% python3 -q
>>> import numpy as np
>>> np.set_printoptions(precision=2, suppress=True, linewidth=100, floatmode="fixed")
>>> def rnd(a):
...     return np.round(a, 2) + 0
... 
>>> W0 = np.loadtxt("a.csv", delimiter=",")
>>> W0
array([[ 1.15,  0.40,  0.40],
       [-3.05, -1.00,  0.80],
       [ 6.24,  2.10,  0.60],
       [ 3.02,  1.00,  0.40],
       [-1.83, -0.60, -1.10],
       [ 0.25,  0.10,  0.60],
       [ 0.89,  0.30, -0.10],
       [-4.47, -1.50, -1.60],
       [ 2.07,  0.70, -0.10],
       [ 2.12,  0.70,  2.20],
       [ 0.85,  0.30, -1.00],
       [ 3.35,  1.10,  0.10],
       [-4.22, -1.40, -0.70],
       [ 3.01,  1.00, -0.20],
       [-1.32, -0.40, -0.60],
       [ 0.60,  0.20, -0.30],
       [-0.60, -0.20,  1.40],
       [ 3.01,  1.00,  1.20],
       [ 4.53,  1.50,  0.40],
       [-1.17, -0.40,  3.00],
       [ 2.32,  0.80, -1.10],
       [ 1.59,  0.50,  1.60],
       [-0.48, -0.20, -0.20],
       [-2.09, -0.70,  0.30],
       [-2.96, -1.00,  0.70],
       [-6.62, -2.20, -0.50],
       [-0.83, -0.30,  0.50],
       [ 3.88,  1.30, -1.00],
       [ 0.89,  0.30,  1.00]])
>>> cen = W0 - W0.mean(axis=0)
>>> V = np.linalg.svd(cen)[2][:2]
>>> M2 = cen - cen @ V.T @ V
>>> np.linalg.norm(M2, axis=1).round(6).argmax()
np.int64(22)
>>> rnd(np.linalg.norm(M2) / np.linalg.norm(cen))
np.float64(0.0)
>>> rnd(M2.std(axis=0))
array([0.00, 0.01, 0.00])
>>> d = np.linalg.norm(W0[:, None] - W0[None], axis=-1)
>>> d.mean(axis=1).argmax()
np.int64(25)
>>> d.shape
(29, 29)
>>> np.unravel_index(d.round(6).argmax(), d.shape)
(np.int64(2), np.int64(25))
>>> d[0].round(6).argsort(kind="stable")[:4]
array([ 0,  6, 28, 15])
>>> np.flatnonzero(d[0] < d.mean() / 2)
array([ 0,  5,  6,  8, 10, 15, 21, 22, 28])
>>> mat = np.array([[3, 2, -1], [0, 2, 0], [-2, 0, -2], [-3, 1, -2]])
>>> mat
array([[ 3,  2, -1],
       [ 0,  2,  0],
       [-2,  0, -2],
       [-3,  1, -2]])
>>> x0 = np.array([3, -2, -3])
>>> y = mat @ x0
>>> rnd(np.linalg.lstsq(mat, y)[0])
array([ 3.00, -2.00, -3.00])
>>> rnd(np.linalg.pinv(mat) @ mat)
array([[1.00, 0.00, 0.00],
       [0.00, 1.00, 0.00],
       [0.00, 0.00, 1.00]])
>>> rng = np.random.default_rng(4)
>>> y = y + 0.05 * rng.normal(size=4)
>>> rnd(y)
array([ 7.97, -4.01,  0.08, -4.97])
>>> coef, *_ = np.linalg.lstsq(mat, y)
>>> rnd(np.linalg.norm(y - mat @ coef))
np.float64(0.04)
>>> rnd(coef)
array([ 2.99, -2.01, -3.02])
>>> coef.round()
array([ 3.00, -2.00, -3.00])
>>> th = np.radians(180)
>>> Rm = np.eye(3)
>>> Rm[2, 2] = Rm[0, 0] = np.cos(th)
>>> Rm[2, 0], Rm[0, 2] = -np.sin(th), np.sin(th)
>>> rnd(Rm)
array([[-1.00,  0.00,  0.00],
       [ 0.00,  1.00,  0.00],
       [ 0.00,  0.00, -1.00]])
>>> M2 = mat @ Rm.T
>>> np.abs(M2 - mat).max(axis=0)
array([6.00, 0.00, 4.00])
>>> F = np.load("w.npy")
>>> F
array([[0.67, 0.33, 0.00],
       [0.25, 0.50, 0.25],
       [0.00, 0.33, 0.67]])
>>> # rows sum to 1
>>> x0 = np.array([5, 0, 0])
>>> np.einsum("ij,j->i", F, x0)
array([3.35, 1.25, 0.00])
>>> (F @ x0).argmax()
np.int64(0)
>>> F @ np.eye(3)[2]
array([0.00, 0.25, 0.67])
>>> F @ x0
array([3.35, 1.25, 0.00])
>>> np.sign((F @ x0).round(6))
array([1.00, 1.00, 0.00])
>>> (F * x0).sum(axis=1)
array([3.35, 1.25, 0.00])
>>> x0 = np.array([-3, -1, -2])
>>> a = np.maximum(F @ x0, 0)
>>> rnd(np.maximum(F @ x0, 0) - np.maximum(-F @ x0, 0))
array([-2.34, -1.75, -1.67])
>>> np.flatnonzero(a > 1e-9)
array([], dtype=int64)
>>> rnd(np.linalg.matrix_power(F, 2))
array([[0.53, 0.39, 0.08],
       [0.29, 0.42, 0.29],
       [0.08, 0.39, 0.53]])
>>> F @ np.ones(3)
array([1.00, 1.00, 1.00])
>>> F.sum(axis=1)
array([1.00, 1.00, 1.00])
>>> rnd(np.linalg.matrix_power(F, 100))
array([[0.30, 0.40, 0.30],
       [0.30, 0.40, 0.30],
       [0.30, 0.40, 0.30]])
>>> p = np.eye(3)[0]
>>> for _ in range(6):
...     p = p @ F
...     print(p.round(2))
... 
[0.67 0.33 0.00]
[0.53 0.39 0.08]
[0.45 0.40 0.15]
[0.40 0.40 0.20]
[0.37 0.40 0.23]
[0.35 0.40 0.26]
>>> data = np.loadtxt("m.csv", delimiter=",")
>>> data
array([[4.55, 7.31, 3.14],
       [2.62, 3.79, 2.71],
       [0.94, 5.82, 3.64],
       [2.71, 7.19, 4.00],
       [3.35, 4.89, 3.82],
       [2.93, 5.33, 3.36],
       [3.56, 6.33, 2.60],
       [4.03, 5.73, 3.22],
       [2.94, 5.64, 1.91],
       [3.58, 4.57, 3.41],
       [1.20, 5.52, 1.30],
       [4.17, 6.60, 4.43]])
>>> G = np.cov(data, rowvar=False)
>>> rnd(np.linalg.eigvalsh(G)[::-1])
array([1.66, 0.83, 0.57])
>>> np.argsort(-data.std(axis=0).round(6), kind="stable")
array([0, 1, 2])
>>> np.argwhere(np.triu(np.abs(np.corrcoef(data.T)) > 0.8, 1))
array([], shape=(0, 2), dtype=int64)
>>> cen = (data - data.mean(axis=0)) / data.std(axis=0)
>>> cen.std(axis=0)
array([1.00, 1.00, 1.00])
>>> coef = np.linalg.lstsq(np.delete(cen, 2, axis=1), cen[:, 2])[0]
>>> rnd(coef)
array([0.33, 0.16])
>>> data @ data
Traceback (most recent call last):
  File "<python-input-67>", line 1, in <module>
    data @ data
    ~~~~~^~~~~~
ValueError: matmul: Input operand 1 has a mismatch in its core dimension 0, with gufunc signature (n?,k),(k,m?)->(n?,m?) (size 12 is different from 3)
>>> G = data.T @ data
>>> rnd(G)
array([[124.81, 212.86, 118.38],
       [212.86, 405.32, 217.44],
       [118.38, 217.44, 126.05]])
>>> rnd(np.linalg.eigvalsh(G)[::-1])
array([639.38,  10.41,   6.39])
>>> M = np.array([[1, 0, 0, 0, 0],
...     [0, 1, 0, 0, 0],
...     [0, 0, 0, 1, 0],
...     [0, 0, 0, 0, 1],
...     [0, 0, 1, 0, 0]])
>>> # columns are unit length and at right angles
>>> np.linalg.matrix_power(M, 2)
array([[1, 0, 0, 0, 0],
       [0, 1, 0, 0, 0],
       [0, 0, 0, 0, 1],
       [0, 0, 1, 0, 0],
       [0, 0, 0, 1, 0]])
>>> rnd(np.sort(np.abs(np.linalg.eigvals(M)))[::-1])
array([1.00, 1.00, 1.00, 1.00, 1.00])
>>> M.sum(axis=1)
array([1, 1, 1, 1, 1])
>>> p = np.eye(5)[3]
>>> for _ in range(6):
...     p = p @ M
...     print(p.round(2))
... 
[0.00 0.00 0.00 0.00 1.00]
[0.00 0.00 1.00 0.00 0.00]
[0.00 0.00 0.00 1.00 0.00]
[0.00 0.00 0.00 0.00 1.00]
[0.00 0.00 1.00 0.00 0.00]
[0.00 0.00 0.00 1.00 0.00]
>>> x0 = np.array([2, -3, -2, 5, -4])
>>> y = M @ x0
>>> coef, lr = np.zeros(5), 1 / np.linalg.norm(M, 2) ** 2
>>> for i in range(30):
...     coef -= lr * M.T @ (M @ coef - y)
...     if i % 5 == 0: print(i, round(np.linalg.norm(M @ coef - y), 2))
... 
0 0.0
5 0.0
10 0.0
15 0.0
20 0.0
25 0.0
>>> rnd(np.linalg.cond(M))
np.float64(1.0)
>>> coef
array([ 2.00, -3.00, -2.00,  5.00, -4.00])
>>> K = np.array([[0.0, -1.5, 0.2],
...     [0.7, 1.4, 1.7],
...     [0.8, 0.3, -0.4],
...     [1.2, -1.1, -1.4],
...     [-0.2, 1.0, -0.2],
...     [0.3, -0.3, -0.6],
...     [0.3, -0.3, -0.8],
...     [-0.8, 1.1, -0.5],
...     [-0.7, -1.4, -1.1],
...     [0.4, 1.2, -1.3],
...     [-1.4, 0.3, -0.5],
...     [-1.6, 0.7, 0.6],
...     [-0.3, -0.9, -0.4],
...     [-0.3, 2.3, -0.7],
...     [2.0, 1.5, -0.4],
...     [-1.6, -0.6, -0.3],
...     [0.4, 0.1, 0.9],
...     [-1.2, 0.5, 0.5],
...     [1.8, -1.5, -1.6],
...     [-1.0, 0.4, 0.9],
...     [1.5, -0.2, -0.6],
...     [-0.1, -0.8, 2.7]])
>>> K[12] *= 20
>>> K
array([[  0.00,  -1.50,   0.20],
       [  0.70,   1.40,   1.70],
       [  0.80,   0.30,  -0.40],
       [  1.20,  -1.10,  -1.40],
       [ -0.20,   1.00,  -0.20],
       [  0.30,  -0.30,  -0.60],
       [  0.30,  -0.30,  -0.80],
       [ -0.80,   1.10,  -0.50],
       [ -0.70,  -1.40,  -1.10],
       [  0.40,   1.20,  -1.30],
       [ -1.40,   0.30,  -0.50],
       [ -1.60,   0.70,   0.60],
       [ -6.00, -18.00,  -8.00],
       [ -0.30,   2.30,  -0.70],
       [  2.00,   1.50,  -0.40],
       [ -1.60,  -0.60,  -0.30],
       [  0.40,   0.10,   0.90],
       [ -1.20,   0.50,   0.50],
       [  1.80,  -1.50,  -1.60],
       [ -1.00,   0.40,   0.90],
       [  1.50,  -0.20,  -0.60],
       [ -0.10,  -0.80,   2.70]])
>>> C = K[[1, 19]].astype(float)
>>> for _ in range(3):
...     idx = np.linalg.norm(K[:, None] - C, axis=-1).argmin(axis=1)
...     C = np.array([K[idx == j].mean(axis=0) for j in range(2)])
... 
>>> idx
array([1, 0, 0, 1, 0, 0, 0, 0, 1, 0, 1, 0, 1, 0, 0, 1, 0, 0, 1, 0, 0, 0])
>>> np.abs(C[1] - C[0]).argmax()
np.int64(1)
>>> rnd(C[1] - C[0])
array([-1.04, -3.99, -1.93])
>>> rnd(C)
array([[ 0.08,  0.59,  0.12],
       [-0.96, -3.40, -1.81]])
>>> cen = K - K.mean(axis=0)
>>> V = np.linalg.svd(cen)[2][:1]
>>> M2 = cen - cen @ V.T @ V
>>> rnd(np.diag(V.T @ V))
array([0.08, 0.77, 0.15])
>>> np.linalg.norm(M2, axis=1).round(6).argmax()
np.int64(21)
>>> rnd((cen @ V.T).std(axis=0))
array([4.42])
